% ipython --no-banner

In [1]: import numpy as np

In [2]: from numpy import linalg as LA

In [3]: np.set_printoptions(precision=2, suppress=True, linewidth=160, legacy="1.25")

In [4]: E = np.load("w.npy")

In [5]: print(E.round(2) + 0)
[[ 0.69 -0.18 -0.31 -0.11 -0.11  0.02 -0.31 -0.18 -0.27 -0.18 -0.24  0.02 -0.27  0.05]
 [-0.18  0.9  -0.18 -0.07 -0.07  0.01 -0.18 -0.1  -0.16 -0.1  -0.14  0.01 -0.16  0.03]
 [-0.31 -0.18  0.69 -0.11 -0.11  0.02 -0.31 -0.18 -0.27 -0.18 -0.24  0.02 -0.27  0.05]
 [-0.11 -0.07 -0.11  0.96 -0.04  0.01 -0.11 -0.07 -0.1  -0.07 -0.09  0.01 -0.1   0.02]
 [-0.11 -0.07 -0.11 -0.04  0.96  0.01 -0.11 -0.07 -0.1  -0.07 -0.09  0.01 -0.1   0.02]
 [ 0.02  0.01  0.02  0.01  0.01  1.    0.02  0.01  0.01  0.01  0.01  0.    0.01  0.  ]
 [-0.31 -0.18 -0.31 -0.11 -0.11  0.02  0.69 -0.18 -0.27 -0.18 -0.24  0.02 -0.27  0.05]
 [-0.18 -0.1  -0.18 -0.07 -0.07  0.01 -0.18  0.9  -0.16 -0.1  -0.14  0.01 -0.16  0.03]
 [-0.27 -0.16 -0.27 -0.1  -0.1   0.01 -0.27 -0.16  0.75 -0.16 -0.22  0.01 -0.25  0.04]
 [-0.18 -0.1  -0.18 -0.07 -0.07  0.01 -0.18 -0.1  -0.16  0.9  -0.14  0.01 -0.16  0.03]
 [-0.24 -0.14 -0.24 -0.09 -0.09  0.01 -0.24 -0.14 -0.22 -0.14  0.81  0.01 -0.22  0.04]
 [ 0.02  0.01  0.02  0.01  0.01  0.    0.02  0.01  0.01  0.01  0.01  1.    0.01  0.  ]
 [-0.27 -0.16 -0.27 -0.1  -0.1   0.01 -0.27 -0.16 -0.25 -0.16 -0.22  0.01  0.75  0.04]
 [ 0.05  0.03  0.05  0.02  0.02  0.    0.05  0.03  0.04  0.03  0.04  0.    0.04  0.99]]

In [6]: x0 = np.array([-1, -6, -7, 1, 0, 8, 8, -7, 1, -3, -2, 9, 4, 3])

In [7]: print(np.round(E.T @ (E @ x0), 2) + 0)
[-1. -6. -7.  1.  0.  8.  8. -7.  1. -3. -2.  9.  4.  3.]

In [8]: print(14 - LA.matrix_rank(E - np.eye(14), tol=1e-8))
13

In [9]: print(round(float(LA.norm(x0)), 2), round(float(LA.norm(E @ x0)), 2))
19.6 19.6

In [10]: print(np.sort(np.abs(np.degrees(np.angle(LA.eigvals(E))))))
[  0.   0.   0.   0.   0.   0.   0.   0.   0.   0.   0.   0.   0. 180.]

In [11]: ev, V = LA.eigh(E)

In [12]: x0 = np.array([-2, -1, -2, 0, -1, 1, 1, 0, -2, 2, -1, -3, 3, 0])

In [13]: print(LA.eigvalsh(E[1:, 1:]))
[-0.69  1.    1.    1.    1.    1.    1.    1.    1.    1.    1.    1.    1.  ]

In [14]: print(np.round(np.abs(E).sum(axis=1).max(), 2), round(np.abs(ev).max(), 2))
2.93 1.0

In [15]: x0 = np.array([1, 1, 1, 0, 2, 1, 2, 0, 0, 0, 0, 2, 1, 0])

In [16]: print(E @ np.eye(14)[12])
[-0.27 -0.16 -0.27 -0.1  -0.1   0.01 -0.27 -0.16 -0.25 -0.16 -0.22  0.01  0.75  0.04]

In [17]: print((E @ x0).argmax())
11

In [18]: print(np.einsum("ij,j->i", E, x0))
[-0.85 -0.07 -0.85 -0.68  1.32  1.1   0.15 -1.07 -1.66 -1.07 -1.46  2.1  -0.66  0.29]

In [19]: print(E @ (2 * x0))
[-1.71 -0.15 -1.71 -1.37  2.63  2.2   0.29 -2.15 -3.32 -2.15 -2.93  4.2  -1.32  0.59]

In [20]: print(np.sign((E @ x0).round(6)))
[-1. -1. -1. -1.  1.  1.  1. -1. -1. -1. -1.  1. -1.  1.]

In [21]: print((E * x0).sum(axis=1))
[-0.85 -0.07 -0.85 -0.68  1.32  1.1   0.15 -1.07 -1.66 -1.07 -1.46  2.1  -0.66  0.29]

In [22]: print(E @ np.ones(14))
[-1.39 -0.38 -1.39  0.12  0.12  1.13 -1.39 -0.38 -1.13 -0.38 -0.88  1.13 -1.13  1.38]

In [23]: mat = np.array([[10, 10, 10, 10, 10, 10],
    ...:     [10, 5, 5, 10, 5, 5],
    ...:     [10, 0, 10, 10, 0, 10],
    ...:     [2, 2, 2, 8, 8, 8],
    ...:     [2, 1, 1, 8, 4, 4],
    ...:     [2, 0, 2, 8, 0, 8]])

In [24]: print(round(float(LA.norm(mat)), 2))
41.74

In [25]: print(np.abs(mat).max())
10

In [26]: print(mat.sum(axis=0))
[36 18 30 54 27 45]

In [27]: print(np.count_nonzero(mat))
32

In [28]: print(np.unravel_index(np.abs(mat).argmax(), mat.shape))
(0, 0)

In [29]: print(mat.shape)
(6, 6)

In [30]: print(mat - mat[0])
[[  0   0   0   0   0   0]
 [  0  -5  -5   0  -5  -5]
 [  0 -10   0   0 -10   0]
 [ -8  -8  -8  -2  -2  -2]
 [ -8  -9  -9  -2  -6  -6]
 [ -8 -10  -8  -2 -10  -2]]

In [31]: f = np.array([-1, 1, -2, -2, -2, 1])

In [32]: out = mat + np.outer(f, np.eye(6)[1])

In [33]: print(round(LA.det(out) / LA.det(mat), 2), round(float(1 + LA.solve(mat, f)[1]), 2))
1.63 1.63

In [34]: x0 = np.array([0, 1, -2, -2, 0, 0])

In [35]: a = np.maximum(mat @ x0, 0)

In [36]: print(np.flatnonzero(a > 1e-9))
[]

In [37]: print(np.tanh(mat @ x0))
[-1. -1. -1. -1. -1. -1.]

In [38]: print(mat.T @ a)
[0 0 0 0 0 0]

In [39]: rng = np.random.default_rng(7292)

In [40]: labels = rng.permutation(6)

In [41]: print(labels)
[0 4 3 1 5 2]

In [42]: out = mat[labels][:, labels]

In [43]: print(round(LA.det(out), 2), round(LA.det(mat[labels]), 2))
54000.0 54000.0

In [44]: print(np.diag(out))
[10  4  8  5  8 10]

In [45]: print(round(np.abs(LA.eigvals(mat)).max(), 2))
32.79

In [46]: print(np.round(LA.det(mat), 2))
54000.0

In [47]: print(np.allclose(mat, mat.T))
False

In [48]: print(np.allclose(mat @ mat.T, mat.T @ mat))
False

In [49]: print(np.sort(np.abs(LA.eigvals(mat))))
[ 1.83  2.21  5.63  6.79 10.66 32.79]

In [50]: print((mat - mat.T) / 2)
[[ 0.   0.   0.   4.   4.   4. ]
 [ 0.   0.   2.5  4.   2.   2.5]
 [ 0.  -2.5  0.   4.  -0.5  4. ]
 [-4.  -4.  -4.   0.   0.   0. ]
 [-4.  -2.   0.5  0.   0.   2. ]
 [-4.  -2.5 -4.   0.  -2.   0. ]]

In [51]: print(mat @ mat)
[[360 180 300 540 270 450]
 [240 150 210 360 225 315]
 [240 120 240 360 180 360]
 [108  54  90 252 126 210]
 [ 72  45  63 168 105 147]
 [ 72  36  72 168  84 168]]

In [52]: print((mat + mat.T) / 2)
[[10.  10.  10.   6.   6.   6. ]
 [10.   5.   2.5  6.   3.   2.5]
 [10.   2.5 10.   6.   0.5  6. ]
 [ 6.   6.   6.   8.   8.   8. ]
 [ 6.   3.   0.5  8.   4.   2. ]
 [ 6.   2.5  6.   8.   2.   8. ]]
